$ python3 -q
>>> import numpy as np
>>> np.set_printoptions(precision=1, suppress=True, linewidth=140, floatmode="fixed")
>>> def rnd(a):
...     return np.round(a, 1) + 0
... 
>>> m1 = np.load("dump.npy")
>>> m1
array([[ 0, 45, 18, 45, 63, 36, 72],
       [ 0,  5,  2,  5,  7,  4,  8],
       [ 0, 15,  6, 15, 21, 12, 24],
       [ 0, 20,  8, 20, 28, 16, 32]])
>>> np.unravel_index(np.abs(m1).argmax(), m1.shape)
(np.int64(0), np.int64(6))
>>> rnd(np.linalg.svd(m1, compute_uv=False))
array([139.9,   0.0,   0.0,   0.0])
>>> m1.sum(axis=0)
array([  0,  85,  34,  85, 119,  68, 136])
>>> rnd(m1.mean(axis=0))
array([ 0.0, 21.2,  8.5, 21.2, 29.8, 17.0, 34.0])
>>> np.zeros(4, 7)
Traceback (most recent call last):
  File "<python-input-9>", line 1, in <module>
    np.zeros(4, 7)
    ~~~~~~~~^^^^^^
TypeError: Cannot interpret '7' as a data type
>>> m1.shape
(4, 7)
>>> rnd(np.linalg.norm(m1))
np.float64(139.9)
>>> np.abs(m1).max()
np.int64(72)
>>> m1 - m1[0]
array([[  0,   0,   0,   0,   0,   0,   0],
       [  0, -40, -16, -40, -56, -32, -64],
       [  0, -30, -12, -30, -42, -24, -48],
       [  0, -25, -10, -25, -35, -20, -40]])
>>> m1.sum(axis=1)
array([279,  31,  93, 124])
>>> J = np.load("x.npy")
>>> J
array([[2.0, 0.0],
       [0.0, 2.0]])
>>> M2 = J / np.linalg.norm(J, axis=1, keepdims=True)
>>> cov = M2 @ M2.T
>>> cov
array([[1.0, 0.0],
       [0.0, 1.0]])
>>> rnd(np.linalg.norm(M2, axis=1))
array([1.0, 1.0])
>>> (np.abs(cov) > 0.9).astype(int)
array([[1, 0],
       [0, 1]])
>>> (cov - 2 * np.eye(2)).round(6).argmax(axis=1)
array([1, 0])
>>> evals, vecs = np.linalg.eigh(J)
>>> vecs.T @ J @ vecs
array([[2.0, 0.0],
       [0.0, 2.0]])
>>> rnd(np.linalg.svd(J, compute_uv=False))
array([2.0, 2.0])
>>> evals
array([2.0, 2.0])
>>> (evals > 1e-8).sum(), (evals < -1e-8).sum()
(np.int64(2), np.int64(0))
>>> vecs @ np.diag(evals) @ vecs.T
array([[2.0, 0.0],
       [0.0, 2.0]])
>>> np.unique(evals.round(6) + 0, return_counts=True)[1]
array([2])
>>> Lm = np.linalg.cholesky(J)
>>> J / np.sqrt(np.outer(np.diag(J), np.diag(J)))
array([[1.0, 0.0],
       [0.0, 1.0]])
>>> rnd(np.diag(Lm) ** 2)
array([2.0, 2.0])
>>> np.linalg.eigvalsh(J).min() > 0
np.True_
>>> rnd(Lm)
array([[1.4, 0.0],
       [0.0, 1.4]])
>>> rnd(Lm @ Lm.T)
array([[2.0, 0.0],
       [0.0, 2.0]])
>>> rng = np.random.default_rng(947071)
>>> idx = rng.permutation(2)
>>> M2 = J[:, idx] * rng.choice([-1, 1], 2)
>>> M2
array([[-0.0,  2.0],
       [-2.0,  0.0]])
>>> left, _, Vh = np.linalg.svd(J.T @ M2)
>>> rnd(np.linalg.lstsq(J, M2)[0])
array([[ 0.0,  1.0],
       [-1.0,  0.0]])
>>> arr = np.load("w.npy")
>>> rnd(arr)
array([[ 0.9, -0.1,  0.4,  0.2, -0.3,  0.2,  0.3],
       [-0.1, -0.8, -1.1,  0.7,  1.6, -1.0,  0.3],
       [ 0.4, -1.1,  2.0,  0.2, -0.1, -0.5,  0.2],
       [ 0.2,  0.7,  0.2,  0.6, -0.2,  0.3, -0.4],
       [-0.3,  1.6, -0.1, -0.2,  0.7,  1.4, -0.5],
       [ 0.2, -1.0, -0.5,  0.3,  1.4,  0.7, -0.5],
       [ 0.3,  0.3,  0.2, -0.4, -0.5, -0.5,  0.9]])
>>> w1 = np.array([[1, 2, -3, 3, -1],
...     [-3, -1, -3, -3, -3],
...     [-1, -1, 1, -3, 0],
...     [-1, 0, 2, 2, 3],
...     [0, 2, -1, 0, 2],
...     [0, 1, -2, 1, -1],
...     [-3, 1, 2, 2, -1]])
>>> c = np.array([3, -2, -1, 0, 2])
>>> act = np.maximum(arr @ w1 + c, 0)
>>> np.linalg.matrix_rank(act)
np.int64(5)
>>> W2 = np.array([[1, 0], [0, 0], [2, 0], [2, -1], [-1, 1]])
>>> (act @ W2).round(6).argmax(axis=1)
array([0, 0, 0, 1, 0, 0, 0])
>>> rnd(np.linalg.eigvalsh(arr).min())
np.float64(-3.0)
>>> F = np.load("layer5.npy")
>>> F
array([[ 15.6,  13.5,  17.3,  14.2,  -1.6, -15.4],
       [ 14.8,  15.8,  14.9,  16.3,  -0.3, -14.1],
       [ 15.7,  13.1,  16.0,  15.4,  -0.9, -13.9],
       [ 13.9,  12.7,  14.6,  14.6,  -0.5, -16.3],
       [ 14.3,  15.6,  13.8,  14.4,  -0.8, -15.1],
       [ 14.6,  15.2,  14.8,  16.1,   1.2, -16.8],
       [ 14.7,  16.0,  15.0,  15.3,  -0.9, -13.2],
       [ 13.4,  15.6,  14.5,  14.9,   0.2, -14.4],
       [ 16.5,  15.4,  14.0,  13.4,   0.5, -16.1],
       [ 14.1,  17.4,  14.8,  13.7,   0.2, -16.4],
       [ 15.7,  15.1,  15.3,  14.9,   0.0, -17.4],
       [ 16.2,  13.7,  15.3,  15.2,  -0.3, -14.7],
       [ 14.5,  15.7,  14.3,  14.5,  -0.4, -16.6],
       [ 16.2,  14.7,  15.1,  16.1,  -0.6, -14.9],
       [ 14.9,  15.2,  15.1,  12.7,  -0.3, -14.5],
       [ 15.3,  14.9,  14.5,  14.8,   2.2, -15.0],
       [ 14.8,  15.2,  15.6,  16.0,  -1.8, -14.7],
       [ 12.8,  15.2,  14.3,  12.6,   0.4, -14.9],
       [ 15.5,  15.2,  15.8,  15.2,  -0.8, -15.4],
       [ 16.4,  13.2,  11.7,  13.0,   0.9, -15.0],
       [ 16.4,  14.4,  15.1,  15.5,   1.2, -14.7],
       [ 14.1,  14.2,  15.5,  14.9,   2.6, -14.7],
       [ 16.3,  13.6,  16.0,  14.0,  -0.1, -16.6]])
>>> d = np.linalg.norm(F[:, None] - F[None], axis=-1)
>>> np.unravel_index(d.round(6).argmax(), d.shape)
(np.int64(0), np.int64(19))
>>> d[20].round(6).argsort(kind="stable")[:4]
array([20, 11, 15, 13])
>>> rnd(d[:5, :5])
array([[0.0, 4.4, 2.5, 3.6, 4.4],
       [4.4, 0.0, 3.2, 4.3, 2.5],
       [2.5, 3.2, 0.0, 3.5, 3.9],
       [3.6, 4.3, 3.5, 0.0, 3.3],
       [4.4, 2.5, 3.9, 3.3, 0.0]])
>>> np.linalg.matrix_rank(d ** 2)
np.int64(8)
>>> d.shape
(23, 23)
>>> (d + 1e9 * np.eye(23)).round(6).argmin(axis=1)
array([22,  6, 11, 22, 12, 10,  1,  4, 12, 12, 12, 13,  4, 11,  4, 21, 18, 14, 13,  8, 11, 15, 10])
>>> rnd(np.linalg.norm(F - F.mean(axis=0), axis=1))
array([3.2, 2.3, 2.8, 2.7, 1.8, 2.5, 2.6, 2.1, 2.4, 3.2, 2.3, 1.8, 1.9, 2.0, 2.2, 2.3, 2.4, 3.2, 1.4, 4.3, 2.1, 3.0, 2.5])
>>> rnd(d[20])
array([4.0, 2.8, 2.8, 4.0, 3.6, 3.0, 3.5, 3.5, 3.0, 4.6, 3.2, 1.7, 3.6, 1.9, 3.6, 1.8, 3.6, 4.8, 2.6, 4.4, 0.0, 2.8, 3.0])
>>> d.mean(axis=1).argmax()
np.int64(19)
>>> O, R = np.linalg.qr(F)
>>> rnd(R)
array([[-72.5, -70.7, -71.5, -70.3,   0.0,  73.0],
       [  0.0,  -8.3,  -3.3,  -3.6,  -0.1,   3.9],
       [  0.0,   0.0,  -5.6,  -2.6,   1.5,   1.1],
       [  0.0,   0.0,   0.0,  -4.7,  -0.2,  -0.6],
       [  0.0,   0.0,   0.0,   0.0,   4.8,  -1.1],
       [  0.0,   0.0,   0.0,   0.0,   0.0,   5.2]])
>>> rnd(O)
array([[-0.2,  0.2, -0.5,  0.3, -0.2,  0.0],
       [-0.2, -0.2,  0.0, -0.3, -0.1,  0.2],
       [-0.2,  0.3, -0.2, -0.1, -0.1,  0.2],
       [-0.2,  0.1, -0.2, -0.2,  0.0, -0.5],
       [-0.2, -0.2,  0.2, -0.1, -0.2, -0.1],
       [-0.2, -0.1,  0.0, -0.3,  0.2, -0.3],
       [-0.2, -0.2,  0.0, -0.1, -0.2,  0.4],
       [-0.2, -0.3, -0.1, -0.1,  0.0,  0.1],
       [-0.2,  0.1,  0.4,  0.3,  0.0,  0.0],
       [-0.2, -0.4,  0.1,  0.3,  0.0, -0.1],
       [-0.2,  0.0,  0.0,  0.0,  0.0, -0.3],
       [-0.2,  0.3,  0.0, -0.1, -0.1,  0.1],
       [-0.2, -0.2,  0.1,  0.0, -0.1, -0.3],
       [-0.2,  0.1,  0.1, -0.2, -0.2,  0.1],
       [-0.2, -0.1,  0.0,  0.4,  0.0,  0.2],
       [-0.2,  0.0,  0.1, -0.1,  0.4,  0.1],
       [-0.2, -0.1, -0.1, -0.2, -0.3,  0.0],
       [-0.2, -0.3, -0.1,  0.3,  0.1, -0.1],
       [-0.2,  0.0, -0.1,  0.0, -0.1,  0.0],
       [-0.2,  0.3,  0.6,  0.0,  0.0, -0.1],
       [-0.2,  0.2,  0.1, -0.1,  0.2,  0.2],
       [-0.2, -0.1, -0.3, -0.1,  0.6,  0.1],
       [-0.2,  0.3, -0.1,  0.3,  0.0, -0.2]])
>>> W2 = np.array([[3, 0, 3], [1, 3, 3], [1, 1, 0]])
>>> data = (rng.random((33, 3)) < 0.25) @ W2
>>> data
array([[0, 0, 0],
       [0, 0, 0],
       [3, 0, 3],
       [1, 3, 3],
       [0, 0, 0],
       [0, 0, 0],
       [0, 0, 0],
       [1, 1, 0],
       [0, 0, 0],
       [1, 3, 3],
       [1, 1, 0],
       [1, 1, 0],
       [1, 1, 0],
       [0, 0, 0],
       [1, 1, 0],
       [3, 0, 3],
       [1, 3, 3],
       [3, 0, 3],
       [1, 3, 3],
       [0, 0, 0],
       [4, 1, 3],
       [1, 3, 3],
       [1, 3, 3],
       [0, 0, 0],
       [1, 3, 3],
       [1, 1, 0],
       [0, 0, 0],
       [0, 0, 0],
       [0, 0, 0],
       [4, 1, 3],
       [0, 0, 0],
       [2, 4, 3],
       [0, 0, 0]])
>>> # row 1 repeats row 0
>>> Ac = data - data.mean(axis=0)
>>> vecs = np.linalg.svd(Ac)[2][:1]
>>> M2 = Ac - Ac @ vecs.T @ vecs
>>> rnd(np.cov(Ac @ vecs.T, rowvar=False))
np.float64(3.9)
>>> rnd(M2.std(axis=0))
array([0.8, 0.8, 0.3])
>>> rnd(np.diag(vecs.T @ vecs))
array([0.2, 0.3, 0.5])
>>> np.linalg.norm(M2, axis=1).round(6).argmax()
np.int64(2)
>>> ang = np.radians(15)
>>> R = np.eye(2)
>>> R[1, 1] = R[0, 0] = np.cos(ang)
>>> R[1, 0], R[0, 1] = -np.sin(ang), np.sin(ang)
>>> rnd(R)
array([[ 1.0,  0.3],
       [-0.3,  1.0]])
>>> M2 = J @ R.T
>>> np.allclose(np.linalg.norm(J, axis=1), np.linalg.norm(M2, axis=1))
True
>>> rnd(M2)
array([[ 1.9, -0.5],
       [ 0.5,  1.9]])
>>> rnd(np.abs(M2 - J).max(axis=0))
array([0.5, 0.5])
>>> rnd(np.linalg.det(R)), rnd(np.trace(R))
(np.float64(1.0), np.float64(1.9))
>>> np.allclose(J @ J.T, M2 @ M2.T)
True
>>> rnd(M2.reshape(-1, 2))
array([[ 1.9, -0.5],
       [ 0.5,  1.9]])
>>> M2.reshape(2, 3)
Traceback (most recent call last):
  File "<python-input-89>", line 1, in <module>
    M2.reshape(2, 3)
    ~~~~~~~~~~^^^^^^
ValueError: cannot reshape array of size 4 into shape (2,3)
>>> T = M2.reshape(2, 2, -1)
>>> rnd(np.swapaxes(T, 1, 2)[1])
array([[0.5, 1.9]])
>>> rnd(np.einsum("ihd,ihd->ih", T, T))
array([[3.7, 0.3],
       [0.3, 3.7]])
>>> np.einsum("ihd,jhd->hij", T, T).shape
(2, 2, 2)
>>> T.shape
(2, 2, 1)
>>> rnd(T.sum(axis=1))
array([[1.4],
       [2.4]])
>>> rnd(T.transpose(1, 0, 2))
array([[[ 1.9],
        [ 0.5]],

       [[-0.5],
        [ 1.9]]])
>>> rnd(np.linalg.norm(data, 1)), rnd(np.linalg.norm(data, np.inf))
(np.float64(39.0), np.float64(9.0))
>>> np.linalg.norm(data, axis=1).argmax()
np.int64(31)
>>> rnd(np.linalg.norm(data, axis=1))
array([0.0, 0.0, 4.2, 4.4, 0.0, 0.0, 0.0, 1.4, 0.0, 4.4, 1.4, 1.4, 1.4, 0.0, 1.4, 4.2, 4.4, 4.2, 4.4, 0.0, 5.1, 4.4, 4.4, 0.0, 4.4, 1.4,
       0.0, 0.0, 0.0, 5.1, 0.0, 5.4, 0.0])
>>> rnd(np.linalg.norm(data[15], 1)), rnd(np.linalg.norm(data[15], np.inf))
(np.float64(6.0), np.float64(3.0))
>>> Ac = data - data.mean(axis=1)
Traceback (most recent call last):
  File "<python-input-101>", line 1, in <module>
    Ac = data - data.mean(axis=1)
         ~~~~~^~~~~~~~~~~~~~~~~~~
ValueError: operands could not be broadcast together with shapes (33,3) (33,) 
>>> Ac = data - data.mean(axis=0)
>>> left, sv, Vh = np.linalg.svd(Ac, full_matrices=False)
>>> rnd(Vh[0] * np.sign(Vh[0, np.abs(Vh[0]).argmax()]))
array([0.4, 0.5, 0.7])
>>> np.abs(left[:, 0]).argmax()
np.int64(31)
>>> rnd(sv)
array([11.1,  6.2,  2.7])
>>> np.searchsorted(np.cumsum(sv ** 2) / (sv ** 2).sum(), 0.9) + 1
np.int64(2)
>>> np.abs(Vh[0]).argmax()
np.int64(2)
>>> rnd(np.abs(Vh[-1]))
array([0.6, 0.5, 0.7])
>>> np.linalg.matrix_rank(Ac)
np.int64(3)
>>> r0 = np.array([2, 1, 3, 1, 0, 2])
>>> A = -3 * np.eye(6) + np.outer(r0, r0)
>>> A
array([[ 1.0,  2.0,  6.0,  2.0,  0.0,  4.0],
       [ 2.0, -2.0,  3.0,  1.0,  0.0,  2.0],
       [ 6.0,  3.0,  6.0,  3.0,  0.0,  6.0],
       [ 2.0,  1.0,  3.0, -2.0,  0.0,  2.0],
       [ 0.0,  0.0,  0.0,  0.0, -3.0,  0.0],
       [ 4.0,  2.0,  6.0,  2.0,  0.0,  1.0]])
>>> # symmetric
>>> M2 = A / np.linalg.norm(A, axis=1, keepdims=True)
>>> cov = M2 @ M2.T
>>> rnd(np.degrees(np.arccos(np.clip(cov[0, 3], -1, 1))))
np.float64(44.8)
>>> rnd(cov[0])
array([1.0, 0.7, 0.9, 0.7, 0.0, 0.9])
>>> (np.abs(cov) > 0.9).astype(int)
array([[1, 0, 0, 0, 0, 0],
       [0, 1, 0, 0, 0, 0],
       [0, 0, 1, 0, 0, 0],
       [0, 0, 0, 1, 0, 0],
       [0, 0, 0, 0, 1, 0],
       [0, 0, 0, 0, 0, 1]])
>>> evals, vecs = np.linalg.eigh(A)
>>> x0 = np.array([0, 3, 0, 0, 0, 0])
>>> rnd(np.linalg.eigvalsh(A[1:, 1:]))
array([-3.0, -3.0, -3.0, -3.0, 12.0])
>>> r0 = np.array([6, 6, 1, 7, 3, 3])
>>> M2 = A + np.outer(r0, np.eye(6)[4])
>>> rnd(np.linalg.det(M2) / np.linalg.det(A)), rnd(1 + np.linalg.solve(A, r0)[4])
(np.float64(0.0), np.float64(0.0))
>>> M2
array([[ 1.0,  2.0,  6.0,  2.0,  6.0,  4.0],
       [ 2.0, -2.0,  3.0,  1.0,  6.0,  2.0],
       [ 6.0,  3.0,  6.0,  3.0,  1.0,  6.0],
       [ 2.0,  1.0,  3.0, -2.0,  7.0,  2.0],
       [ 0.0,  0.0,  0.0,  0.0,  0.0,  0.0],
       [ 4.0,  2.0,  6.0,  2.0,  3.0,  1.0]])
>>> np.linalg.matrix_rank(M2 - A)
np.int64(1)
>>> left, sv, Vh = np.linalg.svd(M2)
>>> vecs = Vh[:(sv > 1e-8).sum()]
>>> x0 = M2[1] + -1 * M2[3] + rng.integers(2) * np.eye(6)[0]
>>> x0
array([ 0.0, -3.0,  0.0,  3.0, -1.0,  0.0])
>>> rnd(np.linalg.norm(x0 - vecs.T @ vecs @ x0))
np.float64(0.0)
>>> rnd(vecs.T @ vecs)
array([[ 1.0, -0.1,  0.1, -0.1, -0.1,  0.0],
       [-0.1,  0.8,  0.3, -0.2, -0.1,  0.1],
       [ 0.1,  0.3,  0.6,  0.3,  0.2, -0.1],
       [-0.1, -0.2,  0.3,  0.7, -0.2,  0.1],
       [-0.1, -0.1,  0.2, -0.2,  0.9,  0.0],
       [ 0.0,  0.1, -0.1,  0.1,  0.0,  1.0]])
>>> np.einsum("ii->", J)
np.float64(4.0)
>>> rnd(np.linalg.det(J[::-1]))
np.float64(-4.0)
>>> K = np.array([[0.0, 2.0, 0.0, 0.0, 0.0],
...     [1.0, 2.0, 1.0, 0.0, 0.0],
...     [0.0, 3.0, 3.0, 0.0, 0.0],
...     [0.0, 0.0, 0.0, 7.0, 3.0],
...     [0.0, 0.0, 0.0, 9.0, 7.0]])
>>> # 2 blocks once reordered
>>> r0 = np.array([3, 2, -2, 2, 3])
>>> M2 = K + np.outer(r0, np.eye(5)[2])
>>> np.linalg.matrix_rank(M2 - K)
np.int64(1)
>>> rnd(np.linalg.det(M2) / np.linalg.det(K)), rnd(1 + np.linalg.solve(K, r0)[2])
(np.float64(-1.2), np.float64(-1.2))
>>> M2
array([[0.0, 2.0, 3.0, 0.0, 0.0],
       [1.0, 2.0, 3.0, 0.0, 0.0],
       [0.0, 3.0, 1.0, 0.0, 0.0],
       [0.0, 0.0, 2.0, 7.0, 3.0],
       [0.0, 0.0, 3.0, 9.0, 7.0]])
>>> w1 = np.array([[2, 3, 8, 5],
...     [4, 2, -2, 6],
...     [9, -5, 1, 3],
...     [-2, -9, 4, 9],
...     [-1, 1, 6, 4]])
>>> c = np.array([1, 1, 0, 3])
>>> act = np.maximum(K @ w1 + c, 0)
>>> (act > 0).astype(int)
array([[1, 1, 0, 1],
       [1, 1, 1, 1],
       [1, 0, 0, 1],
       [0, 0, 1, 1],
       [0, 0, 1, 1]])
>>> act
array([[  9.0,   5.0,   0.0,  15.0],
       [ 20.0,   3.0,   5.0,  23.0],
       [ 40.0,   0.0,   0.0,  30.0],
       [  0.0,   0.0,  46.0,  78.0],
       [  0.0,   0.0,  78.0, 112.0]])
>>> W2 = np.array([[0, 1], [2, 2], [2, 2], [2, 2]])
>>> (act @ W2).round(6).argmax(axis=1)
array([1, 1, 1, 0, 0])
>>> w1 @ W2
array([[32, 34],
       [12, 16],
       [-2,  7],
       [ 8,  6],
       [22, 21]])
>>> act @ W2
array([[ 40.0,  49.0],
       [ 62.0,  82.0],
       [ 60.0, 100.0],
       [248.0, 248.0],
       [380.0, 380.0]])
